$ python3 -q
>>> import numpy as np
>>> np.set_printoptions(precision=1, suppress=True, linewidth=120)
>>> def tidy(a):
...     return np.round(a, 1) + 0
... 
>>> M = np.load("mat.npy")
>>> M
array([[  1,  -3,   9, -27],
       [  1,  -2,   4,  -8],
       [  1,  -1,   1,  -1],
       [  1,   0,   0,   0]])
>>> left, sig, Vh = np.linalg.svd(M)
>>> np.argmax(sig[:-1] / (sig[1:] + 1e-6)) + 1
np.int64(1)
>>> B = left[:, :1] @ np.diag(sig[:1]) @ Vh[:1]
>>> tidy(B)
array([[  1.2,  -3.3,   9.4, -26.8],
       [  0.4,  -1.1,   3. ,  -8.5],
       [  0.1,  -0.2,   0.5,  -1.3],
       [  0. ,   0. ,   0. ,   0. ]])
>>> tidy(np.linalg.norm(M - B, 2)), tidy(sig[1])
(np.float64(2.2), np.float64(2.2))
>>> tidy(np.linalg.norm(M - B) / np.linalg.norm(M))
np.float64(0.1)
>>> np.linalg.matrix_rank(M, rtol=0.05)
np.int64(2)
>>> rng = np.random.default_rng(751)
>>> z = rng.permutation(4)
>>> z
array([1, 3, 2, 0])
>>> B = M[z][:, z]
>>> tidy(np.sort(np.abs(np.linalg.eigvals(B))))
array([0.7, 0.7, 4.7, 4.7])
>>> np.trace(B)
np.int64(0)
>>> vec = np.array([-5, 4, -3, 4])
>>> a = np.maximum(M @ vec, 0)
>>> M.T @ a
array([0, 0, 0, 0])
>>> a
array([0, 0, 0, 0])
>>> np.flatnonzero(a > 1e-9)
array([], dtype=int64)
>>> feats = np.load("x.npy")
>>> tidy(feats)
array([[ 0.1,  0.4, -0.4,  0.5, -1.8,  0.3,  0.3, -0.5,  0.4],
       [ 0.3, -1.7,  0.6,  0.4,  0.6,  0.6, -2.2,  0.4, -1.3],
       [ 0.2,  0.1,  0.2,  0.1,  0.7,  0.6, -0.3,  0.3, -0.4],
       [-0.4, -2.4,  0.6, -0.2,  0.9, -0.8, -2. ,  0.3, -0.9],
       [-0.3,  1.5, -0.3, -0.7,  0.4, -0.6,  2. , -0.1,  1.1],
       [-0.2, -1.6,  0.9, -0.6,  2.9, -0.4, -1.4,  0.8, -1.1],
       [ 2.9,  2.4, -0.1,  3.6, -3. ,  6.7, -2. ,  0.1, -2.3],
       [ 0. ,  2.5, -0.7, -0.3, -0.8,  0. ,  2.6, -0.4,  1.4],
       [-0.2, -7.4,  2.2,  0.3,  3.6, -0.4, -7.5,  1.4, -4.2],
       [-0.2,  0.3, -0.8,  0.5, -3.3, -0.6,  0.8, -1.1,  1.1]])
>>> rank = np.linalg.matrix_rank(feats)
>>> rank
np.int64(3)
>>> N = np.linalg.svd(feats)[2][rank:].T
>>> [int(np.linalg.matrix_rank(np.delete(feats, i, axis=0))) for i in range(10)]
[3, 3, 3, 3, 3, 3, 3, 3, 3, 3]
